% python3 -q
>>> import numpy as np
>>> np.set_printoptions(suppress=True, linewidth=140)
>>> rng = np.random.default_rng(785725)
>>> W0 = (rng.random((7, 7)) < 0.3) + np.eye(7)
>>> W0 /= W0.sum(axis=1, keepdims=True)
>>> W0.round(2)
array([[0.5 , 0.  , 0.  , 0.  , 0.  , 0.5 , 0.  ],
       [0.33, 0.33, 0.33, 0.  , 0.  , 0.  , 0.  ],
       [0.  , 0.25, 0.25, 0.  , 0.25, 0.  , 0.25],
       [0.2 , 0.  , 0.  , 0.4 , 0.2 , 0.  , 0.2 ],
       [0.33, 0.  , 0.  , 0.  , 0.67, 0.  , 0.  ],
       [0.  , 0.  , 0.  , 0.  , 0.  , 1.  , 0.  ],
       [0.  , 0.25, 0.  , 0.  , 0.25, 0.  , 0.5 ]])
>>> # a transition matrix
>>> labels = rng.permutation(7)
>>> Y = W0[:, labels] * rng.choice([-1, 1], 7)
>>> Y.round(2)
array([[ 0.5 ,  0.  , -0.  ,  0.  ,  0.5 ,  0.  ,  0.  ],
       [ 0.33,  0.  , -0.  ,  0.33,  0.  ,  0.  ,  0.33],
       [ 0.  ,  0.25, -0.  ,  0.25,  0.  ,  0.25,  0.25],
       [ 0.2 ,  0.2 , -0.4 ,  0.  ,  0.  ,  0.2 ,  0.  ],
       [ 0.33,  0.67, -0.  ,  0.  ,  0.  ,  0.  ,  0.  ],
       [ 0.  ,  0.  , -0.  ,  0.  ,  1.  ,  0.  ,  0.  ],
       [ 0.  ,  0.25, -0.  ,  0.25,  0.  ,  0.5 ,  0.  ]])
>>> Uu, _, vt = np.linalg.svd(W0.T @ Y)
>>> np.round(Uu @ vt, 2) + 0
array([[ 1.,  0.,  0.,  0.,  0.,  0.,  0.],
       [ 0.,  0.,  0.,  1.,  0.,  0.,  0.],
       [ 0.,  0.,  0.,  0.,  0.,  0.,  1.],
       [ 0.,  0., -1.,  0.,  0.,  0.,  0.],
       [ 0.,  1.,  0.,  0.,  0.,  0.,  0.],
       [ 0.,  0.,  0.,  0.,  1.,  0.,  0.],
       [ 0.,  0.,  0.,  0.,  0.,  1.,  0.]])
>>> np.round(np.linalg.lstsq(W0, Y)[0], 2) + 0
array([[ 1.,  0.,  0.,  0.,  0.,  0.,  0.],
       [ 0.,  0.,  0.,  1.,  0.,  0.,  0.],
       [ 0.,  0.,  0.,  0.,  0.,  0.,  1.],
       [ 0.,  0., -1.,  0.,  0.,  0.,  0.],
       [ 0.,  1.,  0.,  0.,  0.,  0.,  0.],
       [ 0.,  0.,  0.,  0.,  1.,  0.,  0.],
       [ 0.,  0.,  0.,  0.,  0.,  1.,  0.]])
>>> w1 = np.array([[2, 1], [-1, 0], [2, 2], [1, -2], [2, 1], [0, 0], [0, 1]])
>>> b = np.array([9, 7])
>>> hid = np.maximum(Y @ w1 + b, 0)
>>> hid.round(2)
array([[11.  ,  8.  ],
       [10.  ,  7.  ],
       [ 9.  ,  6.75],
       [ 8.4 ,  6.4 ],
       [ 9.  ,  7.33],
       [11.  ,  8.  ],
       [ 9.  ,  6.5 ]])
>>> np.linalg.matrix_rank(hid)
np.int64(2)
>>> cent = np.array([[2, 2, 1], [2, 3, 2]])
>>> (hid @ cent).round(6).argmax(axis=1)
array([1, 1, 1, 1, 1, 1, 1])
>>> np.round(hid @ cent, 2)
array([[38.  , 46.  , 27.  ],
       [34.  , 41.  , 24.  ],
       [31.5 , 38.25, 22.5 ],
       [29.6 , 36.  , 21.2 ],
       [32.67, 40.  , 23.67],
       [38.  , 46.  , 27.  ],
       [31.  , 37.5 , 22.  ]])
>>> np.round(np.linalg.norm(W0, axis=0), 2)
array([0.72, 0.49, 0.42, 0.4 , 0.78, 1.12, 0.59])
>>> np.round(np.linalg.norm(W0[5], 1), 2), round(np.linalg.norm(W0[5], np.inf), 2)
(np.float64(1.0), np.float64(1.0))
>>> W0[5] @ W0[6]
np.float64(0.0)
>>> Y = W0 + rng.integers(-2, 3, (7, 6)) @ rng.integers(-2, 3, (6, 7))
>>> Y.round(2)
array([[  2.5 ,   0.  ,   0.  ,  -5.  ,  -1.  ,  -1.5 ,   1.  ],
       [ -2.67,   4.33,  -3.67,   3.  ,   1.  ,   1.  ,  -2.  ],
       [  5.  ,  -5.75,   3.25,  -2.  ,   4.25,   1.  ,   5.25],
       [ -1.8 ,   1.  ,  -8.  ,   9.4 ,   1.2 ,  10.  ,  -8.8 ],
       [ -2.67,   5.  ,  -7.  ,   5.  ,  -4.33,   4.  , -10.  ],
       [ -3.  ,   4.  ,  -4.  ,  -2.  ,  -2.  ,   1.  ,  -3.  ],
       [  4.  ,  -2.75,   2.  ,   8.  ,  -5.75,   1.  ,  -3.5 ]])
>>> np.abs(Y - W0).sum(axis=1)
array([11., 18., 26., 40., 39., 18., 28.])
>>> np.round(np.linalg.svd(Y - W0, compute_uv=False), 2) + 0
array([26.09, 13.46,  9.95,  5.25,  1.83,  0.54,  0.  ])
>>> W0.sum(axis=1)
array([1., 1., 1., 1., 1., 1., 1.])
>>> np.round(np.sort(np.abs(np.linalg.eigvals(W0)))[::-1], 2)
array([1.  , 0.72, 0.67, 0.5 , 0.4 , 0.25, 0.12])
>>> p = np.eye(7)[6]
>>> for _ in range(7):
...     p = p @ W0
...     print(p.round(2))
... 
[0.   0.25 0.   0.   0.25 0.   0.5 ]
[0.17 0.21 0.08 0.   0.29 0.   0.25]
[0.25 0.15 0.09 0.   0.28 0.08 0.15]
[0.27 0.11 0.07 0.   0.24 0.21 0.1 ]
[0.25 0.08 0.06 0.   0.21 0.34 0.07]
[0.22 0.06 0.04 0.   0.17 0.47 0.05]
[0.18 0.04 0.03 0.   0.13 0.58 0.03]
>>> m1 = np.load("x.npy")
>>> m1
array([[ 0.41, -0.92,  0.14],
       [ 0.17,  0.89,  0.  ],
       [-0.97, -0.98, -0.4 ],
       [-0.99,  0.62, -0.56],
       [ 0.09,  0.95, -0.03],
       [-0.97,  0.51, -0.45],
       [-0.97,  0.51, -0.45],
       [ 1.  ,  1.  ,  0.59],
       [-0.91,  0.38, -0.34],
       [ 0.99,  0.65,  0.51],
       [-0.98, -0.4 , -0.48],
       [-0.96,  1.  , -0.49]])
>>> Xs = m1 - m1.mean(axis=0)
>>> vecs = np.linalg.svd(Xs)[2][:2]
>>> Y = Xs - Xs @ vecs.T @ vecs
>>> np.round(Y.std(axis=0), 2) + 0
array([0.03, 0.  , 0.05])
>>> np.round(np.diag(vecs.T @ vecs), 2)
array([0.81, 1.  , 0.19])
>>> np.round(np.cov(Xs @ vecs.T, rowvar=False), 2) + 0
array([[0.87, 0.  ],
       [0.  , 0.46]])
>>> np.round((Xs @ vecs.T).std(axis=0), 2)
array([0.89, 0.65])
>>> proj = m1 @ np.linalg.solve(m1.T @ m1, m1.T)
>>> np.round(np.diag(proj), 2)
array([0.22, 0.23, 0.33, 0.28, 0.22, 0.15, 0.15, 0.51, 0.33, 0.2 , 0.13, 0.25])
>>> proj.round(2) + 0
array([[ 0.22, -0.01,  0.  , -0.03, -0.03, -0.14, -0.14, -0.23, -0.22, -0.08,  0.02, -0.15],
       [-0.01,  0.23, -0.24,  0.17,  0.22,  0.01,  0.01, -0.02, -0.13,  0.05, -0.06,  0.13],
       [ 0.  , -0.24,  0.33, -0.07, -0.23,  0.07,  0.07, -0.11,  0.18, -0.16,  0.16, -0.05],
       [-0.03,  0.17, -0.07,  0.28,  0.17,  0.12,  0.12, -0.2 , -0.02, -0.11,  0.09,  0.22],
       [-0.03,  0.22, -0.23,  0.17,  0.22,  0.03,  0.03, -0.01, -0.1 ,  0.05, -0.05,  0.15],
       [-0.14,  0.01,  0.07,  0.12,  0.03,  0.15,  0.15,  0.01,  0.18, -0.05,  0.08,  0.17],
       [-0.14,  0.01,  0.07,  0.12,  0.03,  0.15,  0.15,  0.01,  0.18, -0.05,  0.08,  0.17],
       [-0.23, -0.02, -0.11, -0.2 , -0.01,  0.01,  0.01,  0.51,  0.18,  0.28, -0.19, -0.01],
       [-0.22, -0.13,  0.18, -0.02, -0.1 ,  0.18,  0.18,  0.18,  0.33,  0.  ,  0.07,  0.11],
       [-0.08,  0.05, -0.16, -0.11,  0.05, -0.05, -0.05,  0.28,  0.  ,  0.2 , -0.15, -0.03],
       [ 0.02, -0.06,  0.16,  0.09, -0.05,  0.08,  0.08, -0.19,  0.07, -0.15,  0.13,  0.05],
       [-0.15,  0.13, -0.05,  0.22,  0.15,  0.17,  0.17, -0.01,  0.11, -0.03,  0.05,  0.25]])
>>> np.round(np.trace(proj), 2)
np.float64(3.0)
>>> np.round(proj @ m1[:, 2], 2) + 0
array([ 0.14,  0.  , -0.4 , -0.56, -0.03, -0.45, -0.45,  0.59, -0.34,  0.51, -0.48, -0.49])
>>> np.round(np.linalg.eigvalsh(proj), 2) + 0
array([0., 0., 0., 0., 0., 0., 0., 0., 0., 1., 1., 1.])
>>> np.allclose(proj @ proj, proj)
True
